$ python -q
>>> import numpy as np
>>> np.set_printoptions(precision=3, suppress=True, linewidth=200)
>>> tidy = lambda a: np.round(a, 3) + 0
>>> m1 = np.array([[0, 1, 3, 0, 2, 0, 3, 1, 0, 1],
...     [0, 0, 3, 0, 3, 1, 3, 3, 3, 1],
...     [1, 3, 3, 1, 2, 1, 1, 3, 0, 0],
...     [3, 2, 0, 3, 3, 0, 1, 1, 3, 0],
...     [2, 1, 0, 0, 2, 2, 2, 1, 0, 3],
...     [3, 0, 1, 2, 2, 1, 0, 0, 0, 0],
...     [1, 1, 0, 2, 0, 1, 1, 3, 0, 0],
...     [0, 2, 2, 0, 2, 3, 0, 0, 0, 3],
...     [2, 3, 0, 0, 3, 0, 2, 0, 3, 1],
...     [0, 1, 3, 3, 3, 0, 3, 2, 2, 1],
...     [1, 2, 3, 0, 2, 0, 1, 3, 0, 2],
...     [2, 1, 0, 2, 2, 3, 0, 0, 3, 1],
...     [3, 2, 3, 3, 2, 2, 1, 2, 3, 0]])
>>> m1[2] = m1[3]
>>> m1
array([[0, 1, 3, 0, 2, 0, 3, 1, 0, 1],
       [0, 0, 3, 0, 3, 1, 3, 3, 3, 1],
       [3, 2, 0, 3, 3, 0, 1, 1, 3, 0],
       [3, 2, 0, 3, 3, 0, 1, 1, 3, 0],
       [2, 1, 0, 0, 2, 2, 2, 1, 0, 3],
       [3, 0, 1, 2, 2, 1, 0, 0, 0, 0],
       [1, 1, 0, 2, 0, 1, 1, 3, 0, 0],
       [0, 2, 2, 0, 2, 3, 0, 0, 0, 3],
       [2, 3, 0, 0, 3, 0, 2, 0, 3, 1],
       [0, 1, 3, 3, 3, 0, 3, 2, 2, 1],
       [1, 2, 3, 0, 2, 0, 1, 3, 0, 2],
       [2, 1, 0, 2, 2, 3, 0, 0, 3, 1],
       [3, 2, 3, 3, 2, 2, 1, 2, 3, 0]])
>>> # rows 2 and 3 are equal
>>> out = np.c_[m1[:, :6] @ np.array([[3, 1, 0, 1, 0, 1],
...     [3, 0, 3, 0, 3, 0],
...     [0, 1, 3, 3, 3, 3],
...     [1, 2, 2, 0, 0, 2],
...     [0, 3, 0, 2, 1, 2],
...     [1, 0, 3, 0, 2, 3]]), np.array([2, 2, 1, 1, 2, 0, 0, 0, 0, 1, 0, 0, 0])]
>>> out
array([[ 3,  9, 12, 13, 14, 13,  2],
       [ 1, 12, 12, 15, 14, 18,  2],
       [18, 18, 12,  9,  9, 15,  1],
       [18, 18, 12,  9,  9, 15,  1],
       [11,  8,  9,  6,  9, 12,  2],
       [12, 14, 10, 10,  7, 17,  0],
       [ 9,  5, 10,  1,  5,  8,  0],
       [ 9,  8, 21, 10, 20, 19,  0],
       [15, 11,  9,  8, 12,  8,  0],
       [ 6, 18, 18, 15, 15, 21,  1],
       [ 9, 10, 15, 14, 17, 14,  0],
       [14, 12, 16,  6, 11, 19,  0],
       [20, 18, 27, 16, 21, 28,  0]])
>>> np.linalg.matrix_rank(np.c_[m1, out])
np.int64(11)
>>> tidy(np.linalg.norm(out - m1 @ np.linalg.lstsq(m1, out)[0], axis=0))
array([0.   , 0.   , 0.   , 0.   , 0.   , 0.   , 1.472])
>>> tidy(np.linalg.norm(np.linalg.qr(m1)[0].T @ out, axis=0) ** 2 / ((out ** 2).sum(axis=0) + 1e-12))
array([1.   , 1.   , 1.   , 1.   , 1.   , 1.   , 0.855])
>>> tidy(np.linalg.lstsq(m1, out[:, 0])[0])
array([3., 3., 0., 1., 0., 1., 0., 0., 0., 0.])
